>>> import numpy as np
>>> from numpy import linalg as LA
>>> np.set_printoptions(suppress=True, linewidth=100)
>>> rnd = lambda a: np.round(a, 3) + 0
>>> feats = np.loadtxt("sample13.csv", delimiter=",")
>>> feats
array([[ 3.085, -2.785, -3.354],
       [ 6.025, -4.632, -5.76 ],
       [-0.993,  0.603,  1.073],
       [ 2.495, -1.59 , -2.684],
       [-6.234,  4.432,  5.538],
       [-4.586,  3.729,  5.134],
       [-0.176, -0.192, -0.253],
       [ 3.589, -3.201, -3.103],
       [ 4.722, -3.569, -5.53 ],
       [ 0.372,  0.348, -0.434],
       [-4.21 ,  3.123,  3.713],
       [-2.824,  1.644,  2.409],
       [ 0.135, -0.21 ,  0.317],
       [ 0.299,  0.182,  0.326],
       [ 3.941, -2.85 , -3.871],
       [-2.683,  1.294,  2.429],
       [-4.812,  3.964,  5.189],
       [-4.959,  3.831,  4.574],
       [-4.092,  2.503,  3.407]])
>>> d = LA.norm(feats[:, None] - feats[None], axis=-1)
>>> LA.matrix_rank(d ** 2)
np.int64(5)
>>> d[8].round(6).argsort(kind="stable")[:4]
array([ 8,  1, 14,  7])
>>> rnd(d[:5, :5])
array([[ 0.   ,  4.224,  6.907,  1.492, 14.765],
       [ 4.224,  0.   , 11.106,  5.584, 18.976],
       [ 6.907, 11.106,  0.   ,  5.576,  7.878],
       [ 1.492,  5.584,  5.576,  0.   , 13.419],
       [14.765, 18.976,  7.878, 13.419,  0.   ]])
>>> np.unravel_index(d.round(6).argmax(), d.shape)
(np.int64(1), np.int64(4))
>>> d.mean(axis=1).argmax()
np.int64(1)
>>> A2 = np.c_[feats[:, :1] @ np.array([[2]]), np.array([-8, -3, -6, 3, -7, -6, -5, 2, 3, -6, -7, 8, 8, -6, -2, 0, -4, 1, 2])]
>>> A2
array([[  6.17 ,  -8.   ],
       [ 12.05 ,  -3.   ],
       [ -1.986,  -6.   ],
       [  4.99 ,   3.   ],
       [-12.468,  -7.   ],
       [ -9.172,  -6.   ],
       [ -0.352,  -5.   ],
       [  7.178,   2.   ],
       [  9.444,   3.   ],
       [  0.744,  -6.   ],
       [ -8.42 ,  -7.   ],
       [ -5.648,   8.   ],
       [  0.27 ,   8.   ],
       [  0.598,  -6.   ],
       [  7.882,  -2.   ],
       [ -5.366,   0.   ],
       [ -9.624,  -4.   ],
       [ -9.918,   1.   ],
       [ -8.184,   2.   ]])
>>> print(rnd(LA.norm(A2 - feats @ LA.lstsq(feats, A2)[0], axis=0)))
[ 0.    21.849]
>>> print(LA.matrix_rank(np.c_[feats, A2]))
4
>>> rnd(LA.lstsq(feats, A2[:, 0])[0])
array([2., 0., 0.])
>>> Q, evecs = LA.qr(feats[:, :1])[0], LA.qr(feats[:, 1:])[0]
>>> sv = LA.svd(Q.T @ evecs, compute_uv=False)
>>> rnd(LA.norm(Q @ Q.T - evecs @ evecs.T, 2))
np.float64(1.0)
>>> print((sv > 0.9).sum())
1
>>> rnd(sv)
array([0.994])
>>> cent = feats[[13, 7]].astype(float)
>>> for _ in range(5):
...     labels = LA.norm(feats[:, None] - cent, axis=-1).argmin(axis=1)
...     cent = np.array([feats[labels == j].mean(axis=0) for j in range(2)])
... 
>>> labels
array([1, 1, 0, 1, 0, 0, 0, 1, 1, 0, 0, 0, 0, 0, 1, 0, 0, 0, 0])
>>> np.bincount(labels)
array([13,  6])
>>> rnd(cent)
array([[-2.674,  1.942,  2.571],
       [ 3.976, -3.105, -4.05 ]])
>>> J = np.array([[5, 0, 0, 0, 0],
...     [-1, 3, 0, 0, 0],
...     [-2, 2, 2, 0, 0],
...     [5, 4, -4, 5, 0],
...     [2, 1, -2, 0, -2]])
>>> rng = np.random.default_rng(8946)
>>> labels = rng.permutation(5)
>>> labels
array([0, 2, 4, 1, 3])
>>> A2 = J[labels][:, labels]
>>> rnd(np.sort(np.abs(LA.eigvals(A2))))
array([2., 2., 3., 5., 5.])
>>> np.allclose(A2, J)
False
>>> np.trace(A2)
np.int64(13)
>>> u = np.array([-4, 2, 0, -3, 2])
>>> A2 = J + np.outer(u, np.eye(5)[2])
>>> print(LA.matrix_rank(A2 - J))
1
>>> A2
array([[ 5.,  0., -4.,  0.,  0.],
       [-1.,  3.,  2.,  0.,  0.],
       [-2.,  2.,  2.,  0.,  0.],
       [ 5.,  4., -7.,  5.,  0.],
       [ 2.,  1.,  0.,  0., -2.]])
>>> rnd(LA.det(A2) / LA.det(J)), rnd(1 + LA.solve(J, u)[2])
(np.float64(-0.2), np.float64(-0.2))
>>> P = np.triu(np.array([[2, 3, 1, 1, -1],
...     [-3, -2, 1, 2, 0],
...     [1, -2, -2, 3, 0],
...     [3, 3, 1, -2, 2],
...     [-3, 2, 1, 3, -2]]), 1) + np.eye(5)
>>> A2 = P @ J @ LA.inv(P)
>>> A2
array([[  3.,   5.,  -8.,  16., -27.],
       [  7.,  -8.,  -5.,  34., -61.],
       [ 13., -25.,   2.,  46., -79.],
       [  9., -21.,   4.,  26., -47.],
       [  2.,  -5.,   1.,   5., -10.]])
>>> LA.matrix_rank(A2)
np.int64(5)
>>> rnd(np.poly(A2))
array([   1.,  -13.,   51.,  -23., -220.,  300.])
>>> print(P @ J - J @ P)
[[ -2.  -1.  -5.   0.   7.]
 [  8.  13.  -8.   5.  -1.]
 [ 15.  18. -12.   7.  -2.]
 [  4. -13. -13.  -1.  -9.]
 [  0.  -6.  -3.   2.   2.]]
